$ python3 -q
>>> import numpy as np
>>> np.set_printoptions(suppress=True, linewidth=140)
>>> def rd(a):
...     return np.round(a, 2) + 0
... 
>>> W0 = np.load("dump.npy")
>>> W0
array([[0, 1, 0, 0, 0],
       [1, 0, 1, 0, 1],
       [0, 1, 0, 0, 0],
       [0, 0, 0, 0, 0],
       [0, 1, 0, 0, 0]])
>>> # symmetric, so the eigenvalues are real
>>> rk = np.linalg.matrix_rank(W0)
>>> rk
np.int64(2)
>>> N = np.linalg.svd(W0)[2][rk:].T
>>> np.linalg.matrix_rank(W0.T @ W0), np.linalg.matrix_rank(W0 @ W0.T)
(np.int64(2), np.int64(2))
>>> np.linalg.matrix_rank(W0, rtol=0.1)
np.int64(2)
>>> rd(np.linalg.norm(W0, 2) / np.linalg.norm(W0))
np.float64(0.71)
>>> np.argsort(-np.linalg.norm(W0, axis=0).round(6), kind="stable")[:3]
array([1, 0, 2])
>>> Uu, sigma, Vh = np.linalg.svd(W0)
>>> V = Vh[:(sigma > 1e-8).sum()]
>>> rng = np.random.default_rng(2807)
>>> vec = W0[1] + 3 * W0[2] + rng.integers(2) * np.eye(5)[0]
>>> vec
array([2., 3., 1., 0., 1.])
>>> print(np.allclose(V.T @ V @ vec, vec))
False
>>> rd(V.T @ V)
array([[0.33, 0.  , 0.33, 0.  , 0.33],
       [0.  , 1.  , 0.  , 0.  , 0.  ],
       [0.33, 0.  , 0.33, 0.  , 0.33],
       [0.  , 0.  , 0.  , 0.  , 0.  ],
       [0.33, 0.  , 0.33, 0.  , 0.33]])
>>> print(rd(np.linalg.norm(vec - V.T @ V @ vec)))
0.82
>>> np.linalg.matrix_rank(np.vstack([W0, vec]))
np.int64(3)
>>> Uu, sigma, Vh = np.linalg.svd(W0)
>>> np.argmax(sigma[:-1] / (sigma[1:] + 1e-6)) + 1
np.int64(2)
>>> Y = Uu[:, :2] @ np.diag(sigma[:2]) @ Vh[:2]
>>> rd(np.linalg.norm(W0 - Y) / np.linalg.norm(W0))
np.float64(0.0)
>>> np.linalg.matrix_rank(Y)
np.int64(2)
>>> J = np.loadtxt("data.csv", delimiter=",")
>>> rd(J)
array([[ 0.62, -0.27,  0.04,  0.14,  0.36,  0.11],
       [-0.27,  0.68, -0.02,  0.15,  0.06,  0.34],
       [ 0.04, -0.02,  0.98,  0.01, -0.11,  0.09],
       [ 0.14,  0.15,  0.01,  0.93, -0.05, -0.15],
       [ 0.36,  0.06, -0.11, -0.05,  0.36,  0.29],
       [ 0.11,  0.34,  0.09, -0.15,  0.29,  0.42]])
>>> vals, V = np.linalg.eigh(J)
>>> vec = np.array([1, 5, 2, 1, 3, 8])
>>> print(rd(np.linalg.eigvalsh(J[1:, 1:])))
[0.   0.38 1.   1.   1.  ]
>>> rd(V * np.maximum(vals, 0) @ V.T)
array([[ 0.62, -0.27,  0.04,  0.14,  0.36,  0.11],
       [-0.27,  0.68, -0.02,  0.15,  0.06,  0.34],
       [ 0.04, -0.02,  0.98,  0.01, -0.11,  0.09],
       [ 0.14,  0.15,  0.01,  0.93, -0.05, -0.15],
       [ 0.36,  0.06, -0.11, -0.05,  0.36,  0.29],
       [ 0.11,  0.34,  0.09, -0.15,  0.29,  0.42]])
>>> [round(float(x), 2) for x in np.linalg.svd(J, compute_uv=False)[:3]]
[1.0, 1.0, 1.0]
>>> np.linalg.matrix_rank(J, rtol=0.1)
np.int64(4)
>>> vec = np.array([3, 2, 0, 2, 0, 1])
>>> rd(np.linalg.eigvalsh(2 * J - np.eye(6)))
array([-1., -1.,  1.,  1.,  1.,  1.])
>>> np.trace(J)
np.float64(4.0)
>>> rd(J @ J @ vec)
array([1.72, 1.2 , 0.17, 2.42, 1.4 , 1.15])
>>> rd(np.eye(6) - J)
array([[ 0.38,  0.27, -0.04, -0.14, -0.36, -0.11],
       [ 0.27,  0.32,  0.02, -0.15, -0.06, -0.34],
       [-0.04,  0.02,  0.02, -0.01,  0.11, -0.09],
       [-0.14, -0.15, -0.01,  0.07,  0.05,  0.15],
       [-0.36, -0.06,  0.11,  0.05,  0.64, -0.29],
       [-0.11, -0.34, -0.09,  0.15, -0.29,  0.58]])
>>> rd((vec - J @ vec) @ (J @ vec))
np.float64(0.0)
>>> Uu, sigma, Vh = np.linalg.svd(J)
>>> V = Vh[:(sigma > 1e-8).sum()]
>>> vec = J[0] + 2 * J[4] + rng.integers(2) * np.eye(6)[0]
>>> print(rd(vec))
[ 2.35 -0.14 -0.18  0.03  1.09  0.69]
>>> rd(np.diag(V.T @ V))
array([0.62, 0.68, 0.98, 0.93, 0.36, 0.42])
>>> rd(V.T @ V)
array([[ 0.62, -0.27,  0.04,  0.14,  0.36,  0.11],
       [-0.27,  0.68, -0.02,  0.15,  0.06,  0.34],
       [ 0.04, -0.02,  0.98,  0.01, -0.11,  0.09],
       [ 0.14,  0.15,  0.01,  0.93, -0.05, -0.15],
       [ 0.36,  0.06, -0.11, -0.05,  0.36,  0.29],
       [ 0.11,  0.34,  0.09, -0.15,  0.29,  0.42]])
>>> np.allclose(V.T @ V @ vec, vec)
False
>>> Y = J + rng.integers(-2, 3, (6, 4)) @ rng.integers(-2, 3, (4, 6))
>>> rd(Y)
array([[ -1.38,  -4.27,  -3.96,   6.14,  -5.64,   3.11],
       [ -2.27,  -2.32,   8.98,  -2.85,   4.06,  -3.66],
       [  5.04,  -1.02,  -7.02,   1.01,  -5.11,   4.09],
       [ -7.86,   7.15,  -0.99,   5.93,   1.95,  -1.15],
       [  4.36,   4.06, -10.11,   1.95,  -3.64,   5.29],
       [  1.11,  -1.66,  -2.91,   3.85,  -4.71,   5.42]])
>>> np.abs(Y - J).sum(axis=1)
array([25., 25., 24., 24., 29., 20.])
>>> rd(np.linalg.svd(Y - J, compute_uv=False))
array([22.86, 12.71,  9.75,  2.43,  0.  ,  0.  ])
>>> Y = np.array([[2, -2, -1],
...     [-1, 2, 2],
...     [0, 0, -1],
...     [0, 2, -2],
...     [0, -1, 2],
...     [-2, 2, 2],
...     [-2, -1, 1],
...     [2, 0, -2],
...     [-1, 1, -2]])
>>> cent = np.array([[0, -1, 1, 0, 4, -5, 2, -1, -5, 0],
...     [3, -3, 1, -2, -1, -5, -5, 1, 5, -5],
...     [-2, 4, -4, -1, 1, -1, -1, -1, 5, 0]])
>>> data = Y @ cent
>>> print(data)
[[ -4   0   4   5   9   1  15  -3 -25  10]
 [  2   3  -7  -6  -4  -7 -14   1  25 -10]
 [  2  -4   4   1  -1   1   1   1  -5   0]
 [ 10 -14  10  -2  -4  -8  -8   4   0 -10]
 [ -7  11  -9   0   3   3   3  -3   5   5]
 [  2   4  -8  -6  -8  -2 -16   2  30 -10]
 [ -5   9  -7   1  -6  14   0   0  10   5]
 [  4 -10  10   2   6  -8   6   0 -20   0]
 [  7 -10   8   0  -7   2  -5   4   0  -5]]
>>> Y = data / np.sqrt((data ** 2).mean(axis=1, keepdims=True))
>>> rd(np.linalg.norm(Y, axis=1))
array([3.16, 3.16, 3.16, 3.16, 3.16, 3.16, 3.16, 3.16, 3.16])
>>> rd(Y[5])
array([ 0.17,  0.33, -0.66, -0.5 , -0.66, -0.17, -1.33,  0.17,  2.49, -0.83])
